$ ipython --no-banner

In [1]: import numpy as np

In [2]: import numpy.linalg as la

In [3]: np.set_printoptions(precision=3, suppress=True, linewidth=160)

In [4]: W0 = np.loadtxt("block19.csv", delimiter=",")

In [5]: print(W0)
[[ 1. -2.  4. -8.]
 [ 1. -1.  1. -1.]
 [ 1.  0.  0.  0.]
 [ 1.  1.  1.  1.]
 [ 1.  2.  4.  8.]
 [ 1.  3.  9. 27.]]

In [6]: M2 = np.c_[W0[:, :1] @ np.array([[-3]]), np.array([2, 1, 0, 2, 0, 1])]

In [7]: print(M2)
[[-3.  2.]
 [-3.  1.]
 [-3.  0.]
 [-3.  2.]
 [-3.  0.]
 [-3.  1.]]

In [8]: print(la.matrix_rank(M2))
2

In [9]: print(np.round(la.lstsq(W0, M2[:, 0])[0], 3) + 0)
[-3.  0.  0.  0.]

In [10]: print(la.matrix_rank(np.c_[W0, M2]))
5

In [11]: P = M2 @ la.solve(M2.T @ M2, M2.T)

In [12]: print(P)
[[ 0.417  0.167 -0.083  0.417 -0.083  0.167]
 [ 0.167  0.167  0.167  0.167  0.167  0.167]
 [-0.083  0.167  0.417 -0.083  0.417  0.167]
 [ 0.417  0.167 -0.083  0.417 -0.083  0.167]
 [-0.083  0.167  0.417 -0.083  0.417  0.167]
 [ 0.167  0.167  0.167  0.167  0.167  0.167]]

In [13]: print(la.matrix_rank(np.eye(6) - P))
4

In [14]: print(np.round((np.eye(6) - P) @ M2, 3) + 0)
[[0. 0.]
 [0. 0.]
 [0. 0.]
 [0. 0.]
 [0. 0.]
 [0. 0.]]

In [15]: print(np.round(la.eigvalsh(P), 3) + 0)
[0. 0. 0. 0. 1. 1.]

In [16]: print(np.round(P @ M2[:, 1], 3) + 0)
[2. 1. 0. 2. 0. 1.]

In [17]: x0 = np.array([5, 1, 8, 7])

In [18]: y = W0 @ x0

In [19]: print(la.solve(W0.T @ W0, W0.T @ y))
[5. 1. 8. 7.]

In [20]: print(la.lstsq(W0, y)[0])
[5. 1. 8. 7.]

In [21]: rng = np.random.default_rng(39274)

In [22]: y = y + 0.05 * rng.normal(size=6)

In [23]: print(y)
[-21.032   4.977   4.944  20.894  94.975 269.03 ]

In [24]: c, *_ = la.lstsq(W0, y)

In [25]: print([round(float(la.norm(la.solve(W0.T @ W0 + lam * np.eye(4), W0.T @ y))), 2) for lam in (0, 1, 10, 100)])
[11.77, 11.47, 10.63, 8.59]

In [26]: print(round(float(la.norm(y - W0 @ c)), 3))
0.044

In [27]: P = W0 @ la.solve(W0.T @ W0, W0.T)

In [28]: print(P)
[[ 0.96   0.127 -0.111 -0.032  0.087 -0.032]
 [ 0.127  0.579  0.413  0.016 -0.222  0.087]
 [-0.111  0.413  0.46   0.254  0.016 -0.032]
 [-0.032  0.016  0.254  0.46   0.413 -0.111]
 [ 0.087 -0.222  0.016  0.413  0.579  0.127]
 [-0.032  0.087 -0.032 -0.111  0.127  0.96 ]]

In [29]: print(np.round(la.eigvalsh(P), 3) + 0)
[0. 0. 1. 1. 1. 1.]

In [30]: print(np.trace(P))
4.0

In [31]: print(la.matrix_rank(np.eye(6) - P))
2

In [32]: K = np.loadtxt("m.csv", delimiter=",")

In [33]: print(K)
[[-2.18  4.   -1.96  0.34 -0.59  0.36  3.72  3.6   0.8   2.84 -1.23  0.43  2.31]
 [ 0.54 -1.39 -0.67  0.42 -0.19  0.31  0.15  0.81 -2.11  0.41  1.04  1.07 -0.11]
 [ 0.7  -0.88  1.8  -0.62  0.53 -0.52 -2.28 -2.88  1.68 -2.04 -0.35 -1.33 -1.21]
 [ 0.74 -1.56  0.08  0.14  0.03  0.08 -0.72 -0.36 -1.24 -0.4   0.79  0.45 -0.55]
 [-0.5   1.47  1.15 -0.62  0.33 -0.47 -0.63 -1.53  2.83 -0.89 -1.3  -1.53 -0.11]
 [-0.58  1.12 -0.36  0.02 -0.11  0.04  0.84  0.72  0.48  0.6  -0.43 -0.05  0.55]
 [ 1.92 -4.14 -0.06  0.48  0.    0.3  -1.62 -0.54 -3.66 -0.78  2.22  1.44 -1.32]
 [ 1.38 -2.37  1.71 -0.42  0.51 -0.39 -2.79 -2.97  0.27 -2.25  0.48 -0.75 -1.65]
 [ 0.6  -0.7   1.7  -0.6   0.5  -0.5  -2.1  -2.7   1.7  -1.9  -0.4  -1.3  -1.1 ]
 [-0.1   0.37  0.45 -0.22  0.13 -0.17 -0.33 -0.63  0.93 -0.39 -0.4  -0.53 -0.11]
 [ 0.94 -1.73  0.83 -0.14  0.25 -0.15 -1.59 -1.53 -0.37 -1.21  0.54 -0.17 -0.99]
 [ 0.52 -1.24 -0.36  0.28 -0.1   0.2  -0.12  0.36 -1.56  0.12  0.82  0.74 -0.22]
 [ 2.92 -5.37  2.59 -0.44  0.78 -0.47 -4.95 -4.77 -1.13 -3.77  1.67 -0.54 -3.08]
 [-2.    3.79 -1.45  0.16 -0.44  0.21  3.09  2.79  1.31  2.27 -1.35  0.04  1.98]]

In [34]: K @ K
ValueError: matmul: Input operand 1 has a mismatch in its core dimension 0, with gufunc signature (n?,k),(k,m?)->(n?,m?) (size 14 is different from 13)


In [35]: C2 = K.T @ K

In [36]: print(round(np.trace(C2), 3), round(float((K ** 2).sum()), 3))
438.906 438.906

In [37]: rank = la.matrix_rank(K)

In [38]: print(rank)
2

In [39]: N = la.svd(K)[2][rank:].T

In [40]: print(np.allclose(K @ N, 0))
True

In [41]: print([int(la.matrix_rank(np.delete(K, i, axis=0))) for i in range(14)])
[2, 2, 2, 2, 2, 2, 2, 2, 2, 2, 2, 2, 2, 2]

In [42]: print([int(la.matrix_rank(K[:, :j + 1])) for j in range(13)])
[1, 2, 2, 2, 2, 2, 2, 2, 2, 2, 2, 2, 2]

In [43]: M2 = np.array([[2, -1, -2],
    ...:     [0, -3, -2],
    ...:     [-1, 1, 3],
    ...:     [3, 2, 1],
    ...:     [3, 1, 1],
    ...:     [2, -3, -3],
    ...:     [2, -2, -2],
    ...:     [-2, 2, 2],
    ...:     [-3, 3, -3],
    ...:     [3, -1, 3],
    ...:     [-3, -1, -1],
    ...:     [-1, -1, 1],
    ...:     [-2, -2, 2]])

In [44]: print(np.einsum("ij->j", K))
[ 4.9  -8.63  5.45 -1.22  1.63 -1.17 -9.33 -9.63 -0.07 -7.39  2.1  -2.03 -5.61]

In [45]: print(np.vstack([K, M2.T]).shape)
(17, 13)

In [46]: print(np.unique(K.round(6), axis=0).shape)
(14, 13)

In [47]: la.inv(K)
LinAlgError: Last 2 dimensions of the array must be square


In [48]: M = np.load("sample6.npy")

In [49]: print(M)
[[  0.189   7.755   7.755  -4.755   8.944  -4.377  -7.755   8.944  -7.755]
 [ -2.447  -2.79   -2.79    5.79   -4.237   0.895   2.79   -4.237   2.79 ]
 [ -0.214   6.146   6.146  -3.146   6.932  -3.573  -6.146   6.932  -6.146]
 [ -0.026   6.895   6.895  -3.895   7.868  -3.947  -6.895   7.868  -6.895]
 [ -1.43    1.281   1.281   1.719   0.851  -1.141  -1.281   0.851  -1.281]
 [ -0.482   5.071   5.071  -2.071   5.589  -3.035  -5.071   5.589  -5.071]
 [  0.347   8.386   8.386  -5.386   9.733  -4.693  -8.386   9.733  -8.386]
 [ -1.057   2.774   2.774   0.226   2.717  -1.887  -2.774   2.717  -2.774]
 [ -0.725   4.1     4.1    -1.1     4.375  -2.55   -4.1     4.375  -4.1  ]
 [ -2.24   -1.961  -1.961   4.961  -3.201   0.48    1.961  -3.201   1.961]
 [  0.311   8.245   8.245  -5.245   9.556  -4.622  -8.245   9.556  -8.245]
 [ -0.47    5.119   5.119  -2.119   5.649  -3.06   -5.119   5.649  -5.119]
 [ -0.528   4.89    4.89   -1.89    5.362  -2.945  -4.89    5.362  -4.89 ]
 [  1.693  13.772  13.772 -10.772  16.465  -7.386 -13.772  16.465 -13.772]
 [  0.286   8.144   8.144  -5.144   9.431  -4.572  -8.144   9.431  -8.144]
 [ -2.949  -4.796  -4.796   7.796  -6.745   1.898   4.796  -6.745   4.796]
 [ -0.932   3.274   3.274  -0.274   3.342  -2.137  -3.274   3.342  -3.274]
 [ -2.287  -2.149  -2.149   5.149  -3.436   0.575   2.149  -3.436   2.149]
 [ -1.038   2.846   2.846   0.154   2.808  -1.923  -2.846   2.808  -2.846]
 [ -2.002  -1.008  -1.008   4.008  -2.01    0.004   1.008  -2.01    1.008]
 [ -1.152   2.391   2.391   0.609   2.239  -1.696  -2.391   2.239  -2.391]
 [ -2.386  -2.545  -2.545   5.545  -3.931   0.772   2.545  -3.931   2.545]
 [  0.386   8.543   8.543  -5.543   9.928  -4.771  -8.543   9.928  -8.543]
 [  0.197   7.788   7.788  -4.788   8.985  -4.394  -7.788   8.985  -7.788]
 [ -2.255  -2.019  -2.019   5.019  -3.274   0.509   2.019  -3.274   2.019]
 [ -0.534   4.864   4.864  -1.864   5.33   -2.932  -4.864   5.33   -4.864]]

In [50]: d = la.norm(M[:, None] - M[None], axis=-1)

In [51]: print(d[6].round(6).argsort(kind="stable")[:4])
[ 6 10 22 14]

In [52]: print(d[:5, :5])
[[ 0.    30.63   4.674  2.499 18.806]
 [30.63   0.    25.956 28.131 11.825]
 [ 4.674 25.956  0.     2.175 14.131]
 [ 2.499 28.131  2.175  0.    16.307]
 [18.806 11.825 14.131 16.307  0.   ]]

In [53]: C2 = np.cov(M, rowvar=False)

In [54]: print(C2.shape)
(9, 9)

In [55]: print(C2)
[[  1.318   5.271   5.271  -5.271   6.589  -2.636  -5.271   6.589  -5.271]
 [  5.271  21.086  21.086 -21.086  26.357 -10.542 -21.086  26.357 -21.086]
 [  5.271  21.086  21.086 -21.086  26.357 -10.542 -21.086  26.357 -21.086]
 [ -5.271 -21.086 -21.086  21.086 -26.357  10.542  21.086 -26.357  21.086]
 [  6.589  26.357  26.357 -26.357  32.946 -13.178 -26.357  32.946 -26.357]
 [ -2.636 -10.542 -10.542  10.542 -13.178   5.271  10.542 -13.178  10.542]
 [ -5.271 -21.086 -21.086  21.086 -26.357  10.542  21.086 -26.357  21.086]
 [  6.589  26.357  26.357 -26.357  32.946 -13.178 -26.357  32.946 -26.357]
 [ -5.271 -21.086 -21.086  21.086 -26.357  10.542  21.086 -26.357  21.086]]

In [56]: print(np.argsort(-M.std(axis=0).round(6), kind="stable"))
[4 7 1 2 3 6 8 5 0]

In [57]: print(round(float(np.corrcoef(M[:, 7], M[:, 2])[0, 1]), 3))
1.0

In [58]: print(np.median(M, axis=0))
[-0.629  4.482  4.482 -1.482  4.853 -2.741 -4.482  4.853 -4.482]

In [59]: print(np.argwhere(np.triu(np.abs(np.corrcoef(M.T)) > 0.8, 1)))
[[0 1]
 [0 2]
 [0 3]
 [0 4]
 [0 5]
 [0 6]
 [0 7]
 [0 8]
 [1 2]
 [1 3]
 [1 4]
 [1 5]
 [1 6]
 [1 7]
 [1 8]
 [2 3]
 [2 4]
 [2 5]
 [2 6]
 [2 7]
 [2 8]
 [3 4]
 [3 5]
 [3 6]
 [3 7]
 [3 8]
 [4 5]
 [4 6]
 [4 7]
 [4 8]
 [5 6]
 [5 7]
 [5 8]
 [6 7]
 [6 8]
 [7 8]]

In [60]: print(np.round(la.eigvalsh(C2)[::-1], 3) + 0)
[177.91   0.     0.     0.     0.     0.     0.     0.     0.  ]

In [61]: print(np.polyfit(M[:, 7], M[:, 2], 1))
[0.8 0.6]

In [62]: print(M.std(axis=0))
[1.126 4.503 4.503 4.503 5.628 2.251 4.503 5.628 4.503]

In [63]: A = np.load("mat.npy")

In [64]: print(A)
[[178.626 178.586  59.901 161.06  141.291   1.08   61.303  79.03   80.021 180.018 139.758 161.528]
 [178.374 179.589  61.407 159.421 140.549  -1.036  57.68   83.135  81.241 179.763 140.248 158.629]
 [179.802 180.382  61.257 158.524 138.971  -0.101  60.302  79.442  79.404 179.919 139.691 160.571]
 [180.588 180.407  59.672 158.965 139.393   0.65   58.141  80.776  78.697 178.021 141.338 160.366]
 [179.915 178.852  60.048 159.941 139.843   0.371  60.085  80.697  79.725 181.556 137.656 160.575]
 [178.537 178.681  58.936 160.395 139.653   1.139  60.28   79.794  79.131 180.153 139.429 158.887]
 [180.114 182.789  60.257 160.057 137.241   0.106  59.916  79.626  80.739 180.64  140.001 161.866]
 [181.162 178.854  59.247 160.434 140.364   1.195  60.969  80.941  81.284 179.057 141.409 160.583]
 [181.723 180.584  59.896 160.224 141.959  -1.504  59.724  77.928  79.74  177.818 139.532 160.408]
 [181.005 178.623  59.315 159.95  139.695  -0.701  60.279  82.127  79.888 179.921 140.314 159.858]
 [179.891 179.63   59.437 160.357 140.434  -0.609  59.381  79.328  79.909 180.73  139.163 159.257]
 [180.893 180.631  59.851 161.371 139.169   1.496  60.744  80.798  80.414 178.375 141.971 160.222]
 [179.326 181.122  60.18  162.266 138.725   0.893  61.533  78.621  78.932 179.554 140.674 159.812]
 [181.706 181.032  61.635 160.46  140.421  -1.103  60.461  79.73   80.849 179.099 139.337 160.175]
 [180.018 179.373  61.221 161.253 139.779  -0.873  59.531  78.839  80.549 181.726 140.493 157.961]
 [179.247 179.381  61.341 161.363 139.643  -0.053  60.879  79.356  79.769 181.12  139.208 158.762]
 [180.446 179.735  59.514 160.686 139.566   0.     61.288  80.056  79.872 180.277 138.85  158.816]
 [180.025 179.411  60.695 163.428 140.488   1.179  60.673  79.656  82.401 179.66  139.301 158.69 ]
 [179.611 179.557  59.86  161.993 139.358  -0.474  60.971  80.082  80.504 181.272 140.739 159.594]
 [178.809 177.588  59.309 161.387 138.445   0.741  58.853  79.707  80.493 180.848 138.334 160.55 ]
 [179.079 179.026  60.87  159.739 141.486  -1.486  59.36   80.327  79.658 180.82  139.455 158.075]
 [180.719 180.844  58.864 159.698 139.074  -0.057  59.79   78.714  79.426 181.029 140.206 158.625]
 [181.091 179.838  59.552 161.654 141.892  -0.544  61.621  78.628  80.64  182.333 139.614 159.574]
 [180.052 181.268  61.446 159.236 138.451  -2.732  59.459  80.573  79.136 180.336 139.879 160.402]
 [180.665 179.481  60.357 161.142 142.007  -1.535  58.708  80.18   80.601 181.46  139.989 158.721]
 [179.99  179.239  60.187 160.353 140.043   2.151  60.197  80.4    80.361 179.996 138.861 158.656]
 [181.09  182.085  61.367 159.404 141.271  -0.35   60.03   79.549  80.49  179.776 139.003 161.528]
 [181.112 178.728  60.087 160.396 140.792   0.303  61.432  79.797  79.826 179.986 138.884 159.459]
 [180.677 179.576  60.74  160.252 139.31   -1.854  59.265  79.357  80.98  179.339 138.587 160.973]
 [179.579 181.     57.88  160.903 139.238  -1.326  59.258  80.53   79.053 180.492 139.633 162.098]]

In [65]: lab = A[:, 3] > np.median(A[:, 3])

In [66]: u = A[lab].mean(axis=0) - A[~lab].mean(axis=0)

In [67]: print(lab.astype(int))
[1 0 0 0 0 0 0 1 0 0 0 1 1 1 1 1 1 1 1 1 0 0 1 0 1 0 0 1 0 1]

In [68]: print(np.argsort(-np.abs(u).round(6), kind="stable"))
[ 3  6  1  5  8  7  9 10  4  2 11  0]
